% ipython --no-banner

In [1]: import numpy as np

In [2]: np.set_printoptions(precision=4, suppress=True, linewidth=160, sign=" ")

In [3]: rd = lambda a: np.round(a, 4) + 0

In [4]: K = np.load("a.npy")

In [5]: K
Out[5]: 
array([[  1.9,   0.3,  -2.2,   0.8,  -1.4,   0.3,  -0.3,   0.9,   1.3,   1. ,  -0.3,   1.3],
       [ 14. ,  -6. , -22. , -26. ,   6. , -10. , -20. , -18. ,   2. ,  12. ,  44. , -42. ],
       [ -0.6,  -0.1,   0.7,   0.1,   1.1,  -0.2,  -0.7,   0.8,   0.8,  -0.6,   0.7,   1.6],
       [ -0.5,   0.7,  -1. ,   0.1,  -1.1,  -1.6,   0.3,  -1.5,   0.5,  -0.3,   0.6,  -0.7],
       [ -0.7,  -0.1,  -1.3,   0.1,  -0.3,   0. ,  -0.4,   0.5,  -0.9,  -0.3,   0.4,   0.7],
       [ -0.8,  -0.6,  -1.5,   0. ,  -0.8,  -1.4,  -0.3,  -0.1,   0.2,   0.3,   0.8,  -0.2],
       [  0.9,   1.6,  -0.4,   0. ,   1.5,   0.3,  -0.4,   1.9,  -0.8,   0.8,  -1.5,   1.4],
       [  0.7,   1. ,  -0.7,   0.8,  -1.6,   0.5,   0.7,  -1.1,  -1.4,  -0.4,   1.7,  -2.2],
       [  1.2,  -0.3,  -1. ,   0.5,   1.5,  -0.6,   1. ,   0. ,   1.6,  -0.6,   0.1,   1.5],
       [ -1.4,  -0.4,   0.9,  -1. ,   1.6,  -0.6,   0.4,   0.3,  -1. ,  -0.8,  -0.9,  -0.6],
       [  0.9,   0.1,   0. ,  -1.3,  -0.2,   1.8,   0.2,   1.8,  -0.8,  -0.2,   1.6,   1.1]])

In [6]: Uu, sv, VT = np.linalg.svd(K)

In [7]: rd(sv)
Out[7]: array([ 78.1672,   5.435 ,   5.0431,   4.2752,   3.0475,   2.8364,   2.375 ,   1.649 ,   1.1997,   0.6373,   0.4151])

In [8]: np.argmax(sv[:-1] / (sv[1:] + 1e-6)) + 1
Out[8]: np.int64(1)

In [9]: other = Uu[:, :1] @ np.diag(sv[:1]) @ VT[:1]

In [10]: np.linalg.matrix_rank(other)
Out[10]: np.int64(1)
